$ python3 -q
>>> import numpy as np
>>> from numpy import linalg as LA
>>> np.set_printoptions(precision=3, suppress=True, linewidth=140, legacy="1.25")
>>> arr = np.load("a.npy")
>>> arr
array([[ 0,  6, -3, -2, -2, -2, -1],
       [ 1, -6,  3, -3,  1,  2, -1],
       [-3,  6, -3,  0, -3,  2,  0]])
>>> M2 = arr / np.sqrt((arr ** 2).mean(axis=1, keepdims=True))
>>> LA.matrix_rank(M2) == LA.matrix_rank(arr)
True
>>> LA.matrix_rank(arr - arr.mean(axis=1, keepdims=True))
3
>>> M2 = arr / LA.norm(arr, axis=1)
Traceback (most recent call last):
  File "<python-input-8>", line 1, in <module>
    M2 = arr / LA.norm(arr, axis=1)
         ~~~~^~~~~~~~~~~~~~~~~~~~~~
ValueError: operands could not be broadcast together with shapes (3,7) (3,) 
>>> M2 = arr / LA.norm(arr, axis=1, keepdims=True)
>>> C2 = M2 @ M2.T
>>> LA.norm(M2, axis=1)
array([1., 1., 1.])
>>> (np.abs(C2) > 0.9).astype(int)
array([[1, 0, 0],
       [0, 1, 0],
       [0, 0, 1]])
>>> round(LA.norm(arr) ** 2 / LA.norm(arr, 2) ** 2, 3)
1.206
>>> np.round(LA.norm(arr, 1), 3), np.round(LA.norm(arr, np.inf), 3)
(18.0, 17.0)
>>> round(LA.norm(arr, "nuc"), 3)
20.39
>>> A = np.loadtxt("mat.csv", delimiter=",")
>>> A
array([[ 0.606,  0.283, -2.006,  2.73 ,  0.854,  3.514],
       [ 2.743, -2.64 ,  0.092,  2.309, -2.221,  0.482],
       [-1.473,  0.787,  0.377, -3.634, -2.647, -1.364],
       [-1.265, -0.724, -0.815, -0.225,  0.378, -4.692],
       [ 1.2  , -3.286, -0.332, -3.344, -0.252, -1.184],
       [-0.884, -0.176,  1.446,  3.393,  2.751,  1.737],
       [-0.052,  1.707,  2.74 , -2.712, -2.686,  0.08 ],
       [-2.975,  0.535, -3.508, -1.449, -1.004, -0.674],
       [ 2.231,  2.826,  2.237, -2.364, -0.959, -0.727],
       [-0.184, -1.206, -2.923,  2.503, -2.458, -1.632]])
>>> proj = A @ LA.solve(A.T @ A, A.T)
>>> np.round(LA.eigvalsh(proj), 3) + 0
array([0., 0., 0., 0., 1., 1., 1., 1., 1., 1.])
